In [1]: import numpy as np

In [2]: np.set_printoptions(precision=3, suppress=True, linewidth=120)

In [3]: rnd = lambda a: np.round(a, 3) + 0

In [4]: X = np.load("sample7.npy")

In [5]: X
Out[5]: 
array([[-0.2, -0.1],
       [ 0.2, -1.1],
       [-0.9,  0. ]])

In [6]: Uu, sigma, Vh = np.linalg.svd(X, full_matrices=False)

In [7]: print(rnd(sigma / sigma[0]))
[1.    0.778]

In [8]: rnd(Uu.T @ X @ Vh.T)
Out[8]: 
array([[1.146, 0.   ],
       [0.   , 0.892]])

In [9]: print((sigma > 1e-8).sum())
2

In [10]: rnd(Vh @ Vh.T)
Out[10]: 
array([[1., 0.],
       [0., 1.]])

In [11]: print(np.abs(Uu[:, 0]).round(6).argmax())
1

In [12]: O = X.astype(float).copy()

In [13]: for j in range(2):
    ...:     O[:, j] -= O[:, :j] @ (O[:, :j].T @ O[:, j])
    ...:     O[:, j] /= np.linalg.norm(O[:, j])
    ...: 

In [14]: print(rnd(O.T @ X))
[[ 0.943 -0.212]
 [ 0.     1.084]]

In [15]: rnd(O)
Out[15]: 
array([[-0.212, -0.134],
       [ 0.212, -0.973],
       [-0.954, -0.187]])

In [16]: t = np.radians(45)

In [17]: Rm = np.eye(2)

In [18]: Rm[0, 0] = Rm[1, 1] = np.cos(t)

In [19]: Rm[0, 1], Rm[1, 0] = -np.sin(t), np.sin(t)

In [20]: rnd(Rm)
Out[20]: 
array([[ 0.707, -0.707],
       [ 0.707,  0.707]])

In [21]: B = O @ Rm.T

In [22]: rnd(np.abs(B - O).max(axis=0))
Out[22]: array([0.626, 0.62 ])

In [23]: np.allclose(O @ O.T, B @ B.T)
Out[23]: True

In [24]: vec = np.array([3, -4])

In [25]: y = X @ vec

In [26]: rnd(y)
Out[26]: array([-0.2,  5. , -2.7])

In [27]: rnd(np.linalg.pinv(X) @ X)
Out[27]: 
array([[1., 0.],
       [0., 1.]])

In [28]: rng = np.random.default_rng(47526)

In [29]: y = y + 0.3 * rng.normal(size=3)

In [30]: rnd(y)
Out[30]: array([-0.098,  4.446, -3.072])

In [31]: coef, *_ = np.linalg.lstsq(X, y)

In [32]: rnd(coef)
Out[32]: array([ 3.352, -3.451])

In [33]: rnd(np.linalg.norm(y - X @ coef))
Out[33]: np.float64(0.234)

In [34]: print(rnd(X.T @ (y - X @ coef)))
[0. 0.]

In [35]: gram = X.T @ X

In [36]: rnd(np.linalg.eigvalsh(gram)[::-1])
Out[36]: array([1.314, 0.796])

In [37]: rnd(np.diag(gram))
Out[37]: array([0.89, 1.22])

In [38]: rnd(np.linalg.svd(X, compute_uv=False) ** 2)
Out[38]: array([1.314, 0.796])

In [39]: rnd(np.trace(gram)), rnd((X ** 2).sum())
Out[39]: (np.float64(2.11), np.float64(2.11))

In [40]: print((X @ X.T).shape)
(3, 3)

In [41]: rnd(gram)
Out[41]: 
array([[ 0.89, -0.2 ],
       [-0.2 ,  1.22]])

In [42]: np.linalg.matrix_rank(gram)
Out[42]: np.int64(2)

In [43]: A = np.array([[1, 3, 1, 1], [1, 0, 2, 2], [2, 2, 0, 3], [0, 1, 1, 2]])

In [44]: A
Out[44]: 
array([[1, 3, 1, 1],
       [1, 0, 2, 2],
       [2, 2, 0, 3],
       [0, 1, 1, 2]])

In [45]: u = np.array([3, 3, 2, 0])

In [46]: B = A + np.outer(u, np.eye(4)[1])

In [47]: rnd(np.linalg.det(B) / np.linalg.det(A)), rnd(1 + np.linalg.solve(A, u)[1])
Out[47]: (np.float64(1.182), np.float64(1.182))

In [48]: B = A + rng.integers(-2, 3, (4, 1)) @ rng.integers(-2, 3, (1, 4))

In [49]: B
Out[49]: 
array([[ 1,  3,  1,  1],
       [ 5, -2,  4,  4],
       [ 0,  3, -1,  2],
       [-4,  3, -1,  0]])

In [50]: rnd(np.linalg.svd(B - A, compute_uv=False))
Out[50]: array([7.937, 0.   , 0.   , 0.   ])

In [51]: np.abs(B - A).sum(axis=1)
Out[51]: array([ 0, 10,  5, 10])

In [52]: np.linalg.matrix_rank(B - A, tol=1e-8)
Out[52]: np.int64(1)

In [53]: rnd(np.linalg.det(2 * B)), rnd(np.linalg.det(B))
Out[53]: (np.float64(2048.0), np.float64(128.0))

In [54]: rnd(np.linalg.eigvals(B).sum().real)
Out[54]: np.float64(-2.0)

In [55]: np.einsum("ii->", B)
Out[55]: np.int64(-2)

In [56]: rnd(np.poly(B))
Out[56]: array([  1.,   2., -34.,  23., 128.])

In [57]: print(np.einsum("ij,ji->", B, B))
72

In [58]: proj = np.triu(np.array([[3, 3, -1, 0], [1, 0, 2, -2], [3, -3, -1, -1], [0, 2, -1, 2]]), 1) + np.eye(4)

In [59]: B = proj @ A @ np.linalg.inv(proj)

In [60]: rnd(np.poly(B))
Out[60]: array([  1.,  -3., -12.,   0.,  22.])

In [61]: B
Out[61]: 
array([[  2.,  -5.,  19.,  13.],
       [  5., -13.,  31.,   9.],
       [  2.,  -5.,  11.,   2.],
       [  0.,   1.,  -1.,   3.]])

In [62]: np.trace(B), np.trace(A)
Out[62]: (np.float64(3.0), np.int64(3))

In [63]: m1 = np.load("arr.npy")

In [64]: print(m1)
[[-3 -2 -1]
 [ 0  1  2]
 [ 3  4  5]
 [ 6  7  8]]

In [65]: rnd(np.linalg.norm(m1[3] - m1[0]))
Out[65]: np.float64(15.588)

In [66]: np.linalg.norm(m1, axis=1).argmax()
Out[66]: np.int64(3)

In [67]: print(rnd(np.linalg.norm(m1[3], 1)), rnd(np.linalg.norm(m1[3], np.inf)))
21.0 8.0

In [68]: print(rnd(np.linalg.norm(m1) ** 2 / np.linalg.norm(m1, 2) ** 2))
1.024

In [69]: rnd(np.linalg.norm(m1, axis=0))
Out[69]: array([7.348, 8.367, 9.695])

In [70]: rnd(np.linalg.norm(m1, "nuc"))
Out[70]: np.float64(16.844)

In [71]: sigma = 20 * 0.5 ** np.arange(3)

In [72]: mat = rng.normal(size=(26, 3)) * rng.permutation(sigma)

In [73]: print(rnd(mat))
[[ 14.902   4.562  -0.403]
 [ -3.592  -1.631 -12.928]
 [-11.674  -5.624  25.044]
 [-21.222  -4.375 -12.476]
 [  3.822   7.399 -17.899]
 [ 13.725  -5.934   5.004]
 [  9.733  -6.278 -24.653]
 [  1.255   6.651  -7.678]
 [  8.78   -9.699 -39.265]
 [ -7.403   1.28   46.988]
 [  5.221   0.841  39.353]
 [  5.403   5.115  18.073]
 [  4.105   9.623 -27.83 ]
 [ 13.059   3.609   9.26 ]
 [-18.141  -1.798   2.396]
 [ -0.015   2.195  12.181]
 [ -2.677   1.701  -3.521]
 [  1.326  -2.922 -23.893]
 [ -8.908   3.642  35.512]
 [ 17.663 -12.279  16.444]
 [-24.953   0.057 -35.799]
 [ 16.593  -1.964 -20.441]
 [  3.587   3.339   1.653]
 [  8.31   -4.725  22.552]
 [ 16.13    5.724  -5.403]
 [  1.55   -7.215  43.448]]

In [74]: cen = mat - mat.mean(axis=0)

In [75]: vecs = np.linalg.svd(cen)[2][:2]

In [76]: B = cen - cen @ vecs.T @ vecs

In [77]: rnd(B.std(axis=0))
Out[77]: array([0.084, 5.462, 0.067])

In [78]: print(rnd(np.linalg.norm(B) / np.linalg.norm(cen)))
0.202

In [79]: gram = np.cov(mat, rowvar=False)

In [80]: np.argsort(-mat.std(axis=0).round(6), kind="stable")
Out[80]: array([2, 0, 1])

In [81]: rnd(np.linalg.eigvalsh(gram)[::-1])
Out[81]: array([590.641, 135.41 ,  31.044])

In [82]: rnd(np.polyfit(mat[:, 2], mat[:, 1], 1))
Out[82]: array([-0.012, -0.314])

In [83]: vec = np.array([7, 3, -9])

In [84]: y = mat @ vec

In [85]: rnd(np.linalg.solve(mat.T @ mat, mat.T @ y))
Out[85]: array([ 7.,  3., -9.])

In [86]: rnd(np.linalg.lstsq(mat, y)[0])
Out[86]: array([ 7.,  3., -9.])

In [87]: y = y + 0.05 * rng.normal(size=26)

In [88]: rnd(y)
Out[88]: 
array([ 121.579,   86.177, -323.937,  -49.439,  210.069,   33.339,  271.133,   97.869,  385.656, -470.836, -315.069,
       -109.557,  308.101,   18.925, -153.983, -103.226,   18.08 ,  215.545, -371.103,  -61.187,  147.693,  294.17 ,
         20.268, -158.976,  178.656, -401.851])

In [89]: coef, *_ = np.linalg.lstsq(mat, y)

In [90]: rnd(np.linalg.norm(y - mat @ coef))
Out[90]: np.float64(0.272)

In [91]: [round(float(np.linalg.norm(np.linalg.solve(mat.T @ mat + lam * np.eye(3), mat.T @ y))), 2) for lam in (0, 1, 10, 100)]
Out[91]: [11.79, 11.79, 11.76, 11.54]

In [92]: O, vecs = np.linalg.qr(mat[:, :2])[0], np.linalg.qr(mat[:, 2:])[0]

In [93]: sigma = np.linalg.svd(O.T @ vecs, compute_uv=False)

In [94]: rnd(np.linalg.norm(O @ O.T - vecs @ vecs.T, 2))
Out[94]: np.float64(1.0)

In [95]: u = np.array([2, 7])

In [96]: rnd(np.convolve(mat[1], u))
Out[96]: array([ -7.184, -28.405, -37.275, -90.497])

In [97]: print(rnd(np.polyval(u, mat[1])))
[ -0.184   3.737 -18.856]

In [98]: rnd(np.cross(mat[1, :3], mat[18, :3]))
Out[98]: array([-10.845, 242.713, -27.612])

In [99]: arr = np.load("data.npy")

In [100]: arr
Out[100]: 
array([[24.835, 30.485, 14.664],
       [24.345, 29.961, 15.044],
       [24.974, 29.549, 16.035],
       [23.462, 29.794, 15.5  ],
       [23.027, 28.968, 14.592],
       [24.57 , 30.496, 14.76 ],
       [25.539, 28.231, 14.83 ],
       [24.384, 30.362, 16.901],
       [25.006, 30.754, 14.84 ],
       [25.434, 32.422, 14.287],
       [25.98 , 28.373, 15.863],
       [25.524, 31.526, 16.017],
       [25.217, 30.508, 15.148],
       [25.859, 29.106, 16.248],
       [24.976, 29.493, 16.467],
       [24.295, 28.237, 15.009],
       [25.848, 28.413, 17.2  ],
       [23.749, 28.923, 17.326],
       [25.581, 30.711, 15.28 ],
       [25.268, 29.702, 13.977],
       [25.665, 29.188, 13.498],
       [24.565, 28.444, 15.823],
       [25.937, 29.48 , 13.927],
       [25.516, 30.241, 14.377]])

In [101]: d = np.linalg.norm(arr[:, None] - arr[None], axis=-1)

In [102]: print(np.linalg.matrix_rank(d ** 2))
5

In [103]: np.flatnonzero(d[3] < d.mean() / 2)
Out[103]: array([1, 3])

In [104]: d[3].round(6).argsort(kind="stable")[:4]
Out[104]: array([3, 1, 4, 5])

In [105]: d.shape
Out[105]: (24, 24)
